% ipython --no-banner

In [1]: import numpy as np

In [2]: np.set_printoptions(precision=1, suppress=True, linewidth=120, legacy="1.25")

In [3]: def rnd(a):
   ...:     return np.round(a, 1) + 0
   ...: 

In [4]: J = np.loadtxt("dump.csv", delimiter=",")

In [5]: print(J)
[[46. 14. 33. 37. 28. 31. 28. 38. 28.]
 [14. 19. 13. 23.  8. 21. 19. 29. 12.]
 [33. 13. 45. 30. 34. 33. 31. 45. 24.]
 [37. 23. 30. 59. 21. 44. 32. 44. 29.]
 [28.  8. 34. 21. 36. 23. 30. 33. 16.]
 [31. 21. 33. 44. 23. 45. 29. 41. 26.]
 [28. 19. 31. 32. 30. 29. 39. 49. 15.]
 [38. 29. 45. 44. 33. 41. 49. 73. 21.]
 [28. 12. 24. 29. 16. 26. 15. 21. 32.]]

In [6]: print(np.linalg.matrix_rank(J, rtol=0.1))
3

In [7]: print([round(float(x), 1) for x in np.linalg.svd(J, compute_uv=False)[:3]])
[282.7, 39.8, 32.7]

In [8]: print(np.linalg.cond(J) > 100)
True

In [9]: vec = np.array([0, 2, 2, 2, 1, -3, 2, 3, -3])

In [10]: h1 = np.maximum(J @ vec, 0)

In [11]: print(J * (h1 > 1e-9)[:, None])
[[46. 14. 33. 37. 28. 31. 28. 38. 28.]
 [14. 19. 13. 23.  8. 21. 19. 29. 12.]
 [33. 13. 45. 30. 34. 33. 31. 45. 24.]
 [37. 23. 30. 59. 21. 44. 32. 44. 29.]
 [28.  8. 34. 21. 36. 23. 30. 33. 16.]
 [31. 21. 33. 44. 23. 45. 29. 41. 26.]
 [28. 19. 31. 32. 30. 29. 39. 49. 15.]
 [38. 29. 45. 44. 33. 41. 49. 73. 21.]
 [28. 12. 24. 29. 16. 26. 15. 21. 32.]]

In [12]: print(J.T @ h1)
[63277. 36948. 66953. 71664. 53625. 65959. 65759. 90773. 42033.]

In [13]: print(np.tanh(J @ vec))
[1. 1. 1. 1. 1. 1. 1. 1. 1.]

In [14]: T = np.stack([J, -1 * J, J[::-1]])

In [15]: print(np.linalg.matrix_rank(T))
[9 9 9]

In [16]: print(T.sum(axis=0))
[[28. 12. 24. 29. 16. 26. 15. 21. 32.]
 [38. 29. 45. 44. 33. 41. 49. 73. 21.]
 [28. 19. 31. 32. 30. 29. 39. 49. 15.]
 [31. 21. 33. 44. 23. 45. 29. 41. 26.]
 [28.  8. 34. 21. 36. 23. 30. 33. 16.]
 [37. 23. 30. 59. 21. 44. 32. 44. 29.]
 [33. 13. 45. 30. 34. 33. 31. 45. 24.]
 [14. 19. 13. 23.  8. 21. 19. 29. 12.]
 [46. 14. 33. 37. 28. 31. 28. 38. 28.]]
